% ipython --no-banner

In [1]: import numpy as np

In [2]: np.set_printoptions(precision=2, suppress=True, linewidth=100, legacy="1.25")

In [3]: def tidy(a):
   ...:     return np.round(a, 2) + 0
   ...: 

In [4]: m1 = np.array([[-1.8, 0.5, 0.3, 0.1],
   ...:     [0.8, 0.0, 1.8, -0.4],
   ...:     [0.2, -0.9, 0.2, -0.5],
   ...:     [0.9, -1.0, 0.9, 0.1]])

In [5]: x0 = np.array([-1, 2, -2, 2])

In [6]: rhs = m1 @ x0

In [7]: c, lr = np.zeros(4), 1 / np.linalg.norm(m1, 2) ** 2

In [8]: for i in range(4):
   ...:     c -= lr * m1.T @ (m1 @ c - rhs)
   ...:     if i % 1 == 0: print(i, round(np.linalg.norm(m1 @ c - rhs), 2))
   ...: 
0 1.67
1 1.38
2 1.19
3 1.04

In [9]: tidy(c)
Out[9]: array([-1.42,  1.5 , -2.11,  0.73])

In [10]: tidy(np.linalg.cond(m1))
Out[10]: 5.19

In [11]: ang = np.radians(30)

In [12]: r_ = np.eye(4)

In [13]: r_[1, 1] = r_[0, 0] = np.cos(ang)

In [14]: r_[1, 0], r_[0, 1] = -np.sin(ang), np.sin(ang)

In [15]: tidy(r_)
Out[15]: 
array([[ 0.87,  0.5 ,  0.  ,  0.  ],
       [-0.5 ,  0.87,  0.  ,  0.  ],
       [ 0.  ,  0.  ,  1.  ,  0.  ],
       [ 0.  ,  0.  ,  0.  ,  1.  ]])

In [16]: A2 = m1 @ r_.T

In [17]: tidy(np.linalg.svd(m1, compute_uv=False)), tidy(np.linalg.svd(A2, compute_uv=False))
Out[17]: (array([2.69, 1.69, 1.01, 0.52]), array([2.69, 1.69, 1.01, 0.52]))

In [18]: np.allclose(np.linalg.norm(m1, axis=1), np.linalg.norm(A2, axis=1))
Out[18]: True
